>>> import numpy as np
>>> from numpy import linalg as LA
>>> np.set_printoptions(precision=2, suppress=True, linewidth=140)
>>> def rd(a):
...     return np.round(a, 2) + 0
... 
>>> W0 = np.array([[1, 0, 3, 3], [3, 2, 2, 0], [3, 2, 0, 0], [16, 10, 13, 3]])
>>> rng = np.random.default_rng(896)
>>> labels = rng.permutation(4)
>>> print(labels)
[0 1 3 2]
>>> Y = W0[labels][:, labels]
>>> print(Y)
[[ 1  0  3  3]
 [ 3  2  0  2]
 [16 10  3 13]
 [ 3  2  0  0]]
>>> print(rd(np.sort(np.abs(LA.eigvals(Y)))))
[ 0.    2.58  2.58 11.1 ]
>>> print(np.allclose(Y, W0))
False
>>> r0 = np.array([0, -2, -3, 1])
>>> v = np.array([2, -5, 0])
>>> arr = np.outer(r0, v)
>>> print(arr)
[[ 0  0  0]
 [-4 10  0]
 [-6 15  0]
 [ 2 -5  0]]
>>> # rows and columns are dependent
>>> Uu, sv, Vt = LA.svd(arr)
>>> V = Vt[:(sv > 1e-8).sum()]
>>> x = arr[3] + 2 * arr[2] + rng.integers(2) * np.eye(3)[2]
>>> print(x)
[-10.  25.   0.]
>>> print(LA.matrix_rank(np.vstack([arr, x])))
1
>>> print(rd(LA.norm(x - V.T @ V @ x)))
0.0
>>> print(rd(np.diag(V.T @ V)))
[0.14 0.86 0.  ]
>>> Uu, sv, Vt = LA.svd(arr, full_matrices=False)
>>> print(rd(np.abs(Vt[0])))
[0.37 0.93 0.  ]
>>> print(rd(Uu.T @ arr @ Vt.T))
[[20.15  0.    0.  ]
 [ 0.    0.    0.  ]
 [ 0.    0.    0.  ]]
>>> print(rd(sv / sv[0]))
[1. 0. 0.]
>>> print(Uu.shape, sv.shape, Vt.shape)
(4, 3) (3,) (3, 3)
>>> print(rd(arr @ LA.pinv(arr) @ arr))
[[ 0.  0.  0.]
 [-4. 10.  0.]
 [-6. 15.  0.]
 [ 2. -5.  0.]]
>>> print(np.abs(np.diag(LA.qr(arr)[1])) > 1e-9)
[ True False False]
>>> print(LA.lstsq(arr[:-1].T, arr[-1])[2])
1
>>> print(rd(np.trace(LA.pinv(arr) @ arr)))
1.0
>>> print(LA.cond(arr) > 100)
True
>>> print([round(float(x), 2) for x in LA.svd(arr, compute_uv=False)[:3]])
[20.15, 0.0, 0.0]
>>> K = np.load("data.npy")
>>> print(K)
[[0 5 4]
 [5 2 4]
 [4 4 4]]
>>> # symmetric, so the eigenvalues are real
>>> w, V = LA.eigh(K)
>>> print(rd(V @ np.diag(w) @ V.T))
[[0. 5. 4.]
 [5. 2. 4.]
 [4. 4. 4.]]
>>> print(rd(V.T @ V))
[[1. 0. 0.]
 [0. 1. 0.]
 [0. 0. 1.]]
>>> print(rd(LA.eigvalsh(K @ K)))
[  0.39  17.31 116.3 ]
>>> print(np.abs(V[:, -1]).round(6).argmax())
2
>>> print(np.unique(w.round(6) + 0, return_counts=True)[1])
[1 1 1]
>>> print(rd(LA.eigvalsh(K + -2 * np.eye(3))))
[-6.16 -2.62  8.78]
>>> x = np.array([1, -1, -2])
>>> y = K @ x
>>> print(y)
[-13  -5  -8]
>>> print(rd(LA.solve(K.T, K[0])))
[1. 0. 0.]
>>> print(rd(LA.solve(K, y)))
[ 1. -1. -2.]
>>> print(rd(LA.solve(K, -2 * y)))
[-2.  2.  4.]
>>> r0 = np.array([8, 6, 7, 6])
>>> v = np.array([1, 2, 2, 0])
>>> F = np.outer(r0, v)
>>> print(F)
[[ 8 16 16  0]
 [ 6 12 12  0]
 [ 7 14 14  0]
 [ 6 12 12  0]]
>>> # row 3 repeats row 1
>>> Uu, sv, Vt = LA.svd(F)
>>> print(rd(sv))
[40.8  0.   0.   0. ]
>>> print(np.argmax(sv[:-1] / (sv[1:] + 1e-6)) + 1)
1
>>> Y = Uu[:, :1] @ np.diag(sv[:1]) @ Vt[:1]
>>> print(LA.matrix_rank(F, rtol=0.05))
1
>>> print(rd(np.abs(F - Y).max()))
0.0
>>> print(rd(Y))
[[ 8. 16. 16.  0.]
 [ 6. 12. 12.  0.]
 [ 7. 14. 14.  0.]
 [ 6. 12. 12.  0.]]
>>> print(rd(LA.norm(F - Y) / LA.norm(F)))
0.0
>>> print(rd(LA.norm(Y, 2) / LA.norm(Y)))
1.0
>>> print(LA.cond(Y) > 100)
True
>>> print([round(float(x), 2) for x in LA.svd(Y, compute_uv=False)[:3]])
[40.8, 0.0, 0.0]
>>> Uu, sv, Vt = LA.svd(F)
>>> V = Vt[:(sv > 1e-8).sum()]
>>> x = F[1] + -2 * F[0] + rng.integers(2) * np.eye(4)[1]
>>> print(x)
[-10. -19. -20.   0.]
>>> print(rd(LA.norm(x - V.T @ V @ x)))
0.75
>>> print(np.allclose(V.T @ V @ x, x))
False
>>> print(rd(V.T @ V))
[[0.11 0.22 0.22 0.  ]
 [0.22 0.44 0.44 0.  ]
 [0.22 0.44 0.44 0.  ]
 [0.   0.   0.   0.  ]]
>>> print(rd(np.diag(V.T @ V)))
[0.11 0.44 0.44 0.  ]
>>> print(rd(np.abs(LA.eigvals(F)).max()))
34.0
>>> assert F == F.T
Traceback (most recent call last):
  File "<python-input-76>", line 1, in <module>
    assert F == F.T
           ^^^^^^^^
ValueError: The truth value of an array with more than one element is ambiguous. Use a.any() or a.all()
>>> LA.determinant(F)
Traceback (most recent call last):
  File "<python-input-77>", line 1, in <module>
    LA.determinant(F)
    ^^^^^^^^^^^^^^
AttributeError: module 'numpy.linalg' has no attribute 'determinant'
>>> F.inv()
Traceback (most recent call last):
  File "<python-input-78>", line 1, in <module>
    F.inv()
    ^^^^^
AttributeError: 'numpy.ndarray' object has no attribute 'inv'
>>> Y = F / np.sqrt((F ** 2).mean(axis=1, keepdims=True))
>>> print(F - F.mean(axis=1, keepdims=True))
[[ -2.     6.     6.   -10.  ]
 [ -1.5    4.5    4.5   -7.5 ]
 [ -1.75   5.25   5.25  -8.75]
 [ -1.5    4.5    4.5   -7.5 ]]
>>> print(LA.matrix_rank(Y) == LA.matrix_rank(F))
True
>>> print(rd(LA.norm(Y, axis=1)))
[2. 2. 2. 2.]
>>> J = np.load("m.npy")
>>> print(J)
[[ -7 -14]
 [  7  14]
 [  4   8]]
>>> rk = LA.matrix_rank(J)
>>> print(rk)
1
>>> ns = LA.svd(J)[2][rk:].T
>>> print(J @ ns)
[[0.]
 [0.]
 [0.]]
>>> print([int(LA.matrix_rank(np.delete(J, i, axis=0))) for i in range(3)])
[1, 1, 1]
>>> print(ns[:, 0] / ns[np.abs(ns[:, 0]).round(6).argmax(), 0])
[ 1.  -0.5]
>>> print(rd(ns @ ns.T))
[[ 0.8 -0.4]
 [-0.4  0.2]]
>>> A = np.loadtxt("layer1.csv", delimiter=",")
>>> print(A)
[[13.07 11.53  9.3 ]
 [12.64 11.01  8.77]
 [11.18  9.29  7.04]
 [10.92  9.    6.75]
 [10.5   8.52  6.28]
 [ 9.17  7.08  4.86]
 [ 8.6   6.49  4.29]
 [ 6.57  4.52  2.46]
 [ 6.12  4.11  2.1 ]
 [ 5.81  3.84  1.86]
 [ 5.23  3.33  1.43]
 [ 5.07  3.2   1.32]
 [ 4.58  2.8   1.  ]
 [ 0.8   0.33 -0.28]
 [ 0.31  0.11 -0.16]
 [-0.11 -0.03  0.08]
 [-0.75 -0.13  1.49]
 [-0.75 -0.12  1.75]
 [-0.31 -0.01  3.41]
 [-0.22 -0.01  3.6 ]
 [-0.07  0.    3.88]
 [ 1.01 -0.09  5.31]
 [ 1.68 -0.23  5.94]
 [ 2.45 -0.44  6.51]
 [ 3.5  -0.8   7.12]
 [ 4.35 -1.16  7.5 ]]
>>> hat = A @ LA.solve(A.T @ A, A.T)
>>> print(rd(LA.eigvalsh(hat)))
[0. 0. 0. 0. 0. 0. 0. 0. 0. 0. 0. 0. 0. 0. 0. 0. 0. 0. 0. 0. 0. 0. 0. 1. 1. 1.]
>>> print(rd(np.diag(hat)))
[0.26 0.22 0.13 0.12 0.11 0.08 0.08 0.08 0.08 0.08 0.08 0.08 0.07 0.01 0.   0.   0.04 0.05 0.1  0.11 0.11 0.12 0.13 0.16 0.27 0.43]
>>> print(np.allclose(hat @ hat, hat))
True
>>> print(rd(np.trace(hat)))
3.0
>>> T = np.stack([A, 5 * A, A[::-1]])
>>> print(rd(LA.norm(T, axis=(1, 2))))
[ 48.59 242.95  48.59]
>>> print(T.shape)
(3, 26, 3)
>>> Ac = A - A.mean(axis=0)
>>> Uu, sv, Vt = LA.svd(Ac, full_matrices=False)
>>> print(LA.matrix_rank(Ac))
3
>>> print(np.searchsorted(np.cumsum(sv ** 2) / (sv ** 2).sum(), 0.9) + 1)
2
>>> print(rd(Ac.mean(axis=0)))
[0. 0. 0.]
>>> print(rd((sv ** 2).sum() ** 2 / (sv ** 4).sum()))
1.32
>>> print(rd(sv ** 2 / (sv ** 2).sum()))
[0.86 0.12 0.02]
>>> mat = np.loadtxt("x.csv", delimiter=",")
>>> print(mat)
[[ 2.  3. -3.]
 [ 4.  6.  0.]
 [ 7. 10.  1.]
 [ 6. 14.  5.]
 [ 1. 17.  9.]
 [ 6. 13.  8.]
 [ 8. 18.  3.]
 [ 8. 22.  6.]
 [ 7. 26.  3.]
 [11. 21.  8.]
 [12. 21.  8.]
 [15. 18.  6.]
 [11. 18.  7.]
 [16. 20. 12.]
 [14. 23.  8.]
 [ 9. 24. 12.]
 [ 9. 26.  9.]
 [ 6. 30. 13.]
 [ 3. 31. 16.]
 [ 8. 32. 17.]
 [ 8. 30. 13.]
 [11. 35. 13.]
 [ 9. 36. 10.]]
>>> Ac = mat - mat.mean(axis=0)
>>> Uu, sv, Vt = LA.svd(Ac, full_matrices=False)
>>> print(np.abs(Vt[0]).argmax())
1
>>> print(rd(np.abs(Vt[-1])))
[0.04 0.46 0.89]
>>> print(LA.matrix_rank(Ac))
3
>>> print(np.searchsorted(np.cumsum(sv ** 2) / (sv ** 2).sum(), 0.9) + 1)
2
>>> print(np.abs(Uu[:, 0]).argmax())
0
>>> print(rd(sv ** 2 / (sv ** 2).sum()))
[0.82 0.12 0.06]
>>> print(rd((sv ** 2).sum() ** 2 / (sv ** 4).sum()))
1.44
>>> x = np.array([9, 7, 7])
>>> y = mat @ x
>>> print(rd(LA.pinv(mat) @ mat))
[[1. 0. 0.]
 [0. 1. 0.]
 [0. 0. 1.]]
>>> y = y + 0.1 * rng.normal(size=23)
>>> print(rd(y))
[ 18.11  77.96 140.13 186.68 191.17 200.87 219.01 267.7  265.96 302.17 311.09 302.93 274.09 368.09 343.06 332.86 325.92 355.02 356.03
 415.17 373.2  434.8  402.98]
>>> c, *_ = LA.lstsq(mat, y)
>>> print([round(float(LA.norm(LA.solve(mat.T @ mat + lam * np.eye(3), mat.T @ y))), 2) for lam in (0, 1, 10, 100)])
[13.38, 13.37, 13.22, 12.38]
>>> print(rd(mat.T @ (y - mat @ c)))
[0. 0. 0.]
>>> print(rd(c))
[9.   7.   7.01]
>>> labels = mat[:, 0] > np.median(mat[:, 0])
>>> r0 = mat[labels].mean(axis=0) - mat[~labels].mean(axis=0)
>>> print(rd(r0))
[6.01 4.82 2.3 ]
>>> print(labels.astype(int))
[0 0 0 0 0 0 0 0 0 1 1 1 1 1 1 1 1 0 0 0 0 1 1]
>>> print(((mat - mat.mean(axis=0)) @ r0 > 0).astype(int))
[0 0 0 0 0 0 0 0 1 1 1 1 0 1 1 1 1 1 1 1 1 1 1]
>>> C = A[[6, 22]].astype(float)
>>> for _ in range(4):
...     labels = LA.norm(A[:, None] - C, axis=-1).argmin(axis=1)
...     C = np.array([A[labels == j].mean(axis=0) for j in range(2)])
... 
>>> print(labels)
[0 0 0 0 0 0 0 0 0 1 1 1 1 1 1 1 1 1 1 1 1 1 1 1 1 1]
>>> print(rd(C[1] - C[0]))
[-7.95 -7.33 -2.72]
>>> X = np.load("test11.npy")
>>> print(rd(X))
[[-1.38 -1.02 -1.02]
 [ 1.38 -1.34 -0.54]
 [-0.41 -1.08  1.63]]
>>> hat = np.triu(np.array([[0, 2, 3], [4, 0, 0], [5, 0, 5]]), 1) + np.eye(3)
>>> Y = hat @ X @ LA.inv(hat)
>>> print(rd(Y))
[[ 0.16 -7.27  2.3 ]
 [ 1.38 -4.11 -4.69]
 [-0.41 -0.27  2.85]]
>>> print(rd(np.trace(Y)), rd(np.trace(X)))
-1.09 -1.09
>>> print(rd(hat @ X - X @ hat))
[[ 1.55 -3.15  7.97]
 [ 0.   -2.77 -4.15]
 [ 0.    0.81  1.22]]
>>> print(LA.matrix_rank(Y))
3
